% ipython --no-banner

In [1]: import numpy as np

In [2]: np.set_printoptions(precision=1, suppress=True, linewidth=100, floatmode="fixed")

In [3]: arr = np.load("run12.npy")

In [4]: arr.round(1) + 0
Out[4]: 
array([[ 0.3, -0.4, -0.2,  0.2,  0.0,  0.1, -0.2, -0.3,  0.5, -0.2, -0.5],
       [-0.3,  0.3, -0.5,  0.2,  0.3, -0.3, -0.3, -0.5, -0.2, -0.2,  0.0],
       [-0.1, -0.1,  0.5, -0.2,  0.0, -0.5,  0.3, -0.3,  0.0, -0.4, -0.2],
       [ 0.2, -0.1, -0.3,  0.1,  0.2,  0.0,  0.6,  0.2, -0.5,  0.1, -0.5],
       [-0.2, -0.3,  0.3,  0.5,  0.5,  0.2, -0.1,  0.3,  0.0, -0.4,  0.2],
       [-0.2,  0.4,  0.0,  0.4, -0.5,  0.5,  0.4, -0.2,  0.0, -0.2,  0.0],
       [-0.2, -0.1, -0.2,  0.1,  0.3, -0.2,  0.5, -0.1,  0.6,  0.3,  0.3],
       [ 0.6,  0.2, -0.2,  0.1, -0.1, -0.3,  0.1,  0.3,  0.1, -0.4,  0.4],
       [-0.5,  0.0, -0.4, -0.5, -0.1,  0.1,  0.1,  0.3,  0.2, -0.5, -0.2],
       [-0.3, -0.2,  0.0,  0.4, -0.5, -0.5, -0.1,  0.3,  0.0,  0.1, -0.2],
       [ 0.0,  0.7,  0.2,  0.1,  0.2, -0.1, -0.1,  0.3,  0.3,  0.1, -0.5]])

In [5]: w1 = np.array([[5, 9, 6, -7, 2],
   ...:     [2, -8, 7, -8, 5],
   ...:     [-9, 3, -9, -1, -1],
   ...:     [-5, 9, 4, 7, -2],
   ...:     [-3, 5, -9, -7, -8],
   ...:     [2, -8, -6, -8, 2],
   ...:     [1, -8, -7, -1, -5],
   ...:     [4, 4, 6, 4, 9],
   ...:     [6, -4, 1, -8, -1],
   ...:     [7, 3, 6, 7, -6],
   ...:     [-1, 5, 4, -6, 9]])

In [6]: beta = np.array([0, 3, 3, 1, 3])

In [7]: hid = np.maximum(arr @ w1 + beta, 0)

In [8]: (hid > 0).mean(axis=0)
Out[8]: array([0.5, 0.7, 0.6, 0.5, 0.5])

In [9]: np.linalg.matrix_rank(hid)
Out[9]: np.int64(5)

In [10]: W2 = np.array([[0, 0], [-1, 1], [-3, 2], [2, -2], [-1, 1]])

In [11]: (hid @ W2).round(6).argmax(axis=1)
Out[11]: array([1, 1, 0, 0, 1, 1, 1, 1, 1, 1, 1])

In [12]: Q, r_ = np.linalg.qr(arr)

In [13]: abs(r_[0, 0]), round(float(np.linalg.norm(arr[:, 0])), 1)
Out[13]: (np.float64(1.0), 1.0)

In [14]: np.round(Q @ r_, 1) + 0
Out[14]: 
array([[ 0.3, -0.4, -0.2,  0.2,  0.0,  0.1, -0.2, -0.3,  0.5, -0.2, -0.5],
       [-0.3,  0.3, -0.5,  0.2,  0.3, -0.3, -0.3, -0.5, -0.2, -0.2,  0.0],
       [-0.1, -0.1,  0.5, -0.2,  0.0, -0.5,  0.3, -0.3,  0.0, -0.4, -0.2],
       [ 0.2, -0.1, -0.3,  0.1,  0.2,  0.0,  0.6,  0.2, -0.5,  0.1, -0.5],
       [-0.2, -0.3,  0.3,  0.5,  0.5,  0.2, -0.1,  0.3,  0.0, -0.4,  0.2],
       [-0.2,  0.4,  0.0,  0.4, -0.5,  0.5,  0.4, -0.2,  0.0, -0.2,  0.0],
       [-0.2, -0.1, -0.2,  0.1,  0.3, -0.2,  0.5, -0.1,  0.6,  0.3,  0.3],
       [ 0.6,  0.2, -0.2,  0.1, -0.1, -0.3,  0.1,  0.3,  0.1, -0.4,  0.4],
       [-0.5,  0.0, -0.4, -0.5, -0.1,  0.1,  0.1,  0.3,  0.2, -0.5, -0.2],
       [-0.3, -0.2,  0.0,  0.4, -0.5, -0.5, -0.1,  0.3,  0.0,  0.1, -0.2],
       [ 0.0,  0.7,  0.2,  0.1,  0.2, -0.1, -0.1,  0.3,  0.3,  0.1, -0.5]])

In [15]: np.round(Q.T @ Q, 1) + 0
Out[15]: 
array([[1.0, 0.0, 0.0, 0.0, 0.0, 0.0, 0.0, 0.0, 0.0, 0.0, 0.0],
       [0.0, 1.0, 0.0, 0.0, 0.0, 0.0, 0.0, 0.0, 0.0, 0.0, 0.0],
       [0.0, 0.0, 1.0, 0.0, 0.0, 0.0, 0.0, 0.0, 0.0, 0.0, 0.0],
       [0.0, 0.0, 0.0, 1.0, 0.0, 0.0, 0.0, 0.0, 0.0, 0.0, 0.0],
       [0.0, 0.0, 0.0, 0.0, 1.0, 0.0, 0.0, 0.0, 0.0, 0.0, 0.0],
       [0.0, 0.0, 0.0, 0.0, 0.0, 1.0, 0.0, 0.0, 0.0, 0.0, 0.0],
       [0.0, 0.0, 0.0, 0.0, 0.0, 0.0, 1.0, 0.0, 0.0, 0.0, 0.0],
       [0.0, 0.0, 0.0, 0.0, 0.0, 0.0, 0.0, 1.0, 0.0, 0.0, 0.0],
       [0.0, 0.0, 0.0, 0.0, 0.0, 0.0, 0.0, 0.0, 1.0, 0.0, 0.0],
       [0.0, 0.0, 0.0, 0.0, 0.0, 0.0, 0.0, 0.0, 0.0, 1.0, 0.0],
       [0.0, 0.0, 0.0, 0.0, 0.0, 0.0, 0.0, 0.0, 0.0, 0.0, 1.0]])

In [16]: np.round(arr.T @ arr, 1) + 0
Out[16]: 
array([[1.0, 0.0, 0.0, 0.0, 0.0, 0.0, 0.0, 0.0, 0.0, 0.0, 0.0],
       [0.0, 1.0, 0.0, 0.0, 0.0, 0.0, 0.0, 0.0, 0.0, 0.0, 0.0],
       [0.0, 0.0, 1.0, 0.0, 0.0, 0.0, 0.0, 0.0, 0.0, 0.0, 0.0],
       [0.0, 0.0, 0.0, 1.0, 0.0, 0.0, 0.0, 0.0, 0.0, 0.0, 0.0],
       [0.0, 0.0, 0.0, 0.0, 1.0, 0.0, 0.0, 0.0, 0.0, 0.0, 0.0],
       [0.0, 0.0, 0.0, 0.0, 0.0, 1.0, 0.0, 0.0, 0.0, 0.0, 0.0],
       [0.0, 0.0, 0.0, 0.0, 0.0, 0.0, 1.0, 0.0, 0.0, 0.0, 0.0],
       [0.0, 0.0, 0.0, 0.0, 0.0, 0.0, 0.0, 1.0, 0.0, 0.0, 0.0],
       [0.0, 0.0, 0.0, 0.0, 0.0, 0.0, 0.0, 0.0, 1.0, 0.0, 0.0],
       [0.0, 0.0, 0.0, 0.0, 0.0, 0.0, 0.0, 0.0, 0.0, 1.0, 0.0],
       [0.0, 0.0, 0.0, 0.0, 0.0, 0.0, 0.0, 0.0, 0.0, 0.0, 1.0]])

In [17]: np.round(arr[:, 9] @ arr[:, 8], 1)
Out[17]: np.float64(-0.0)
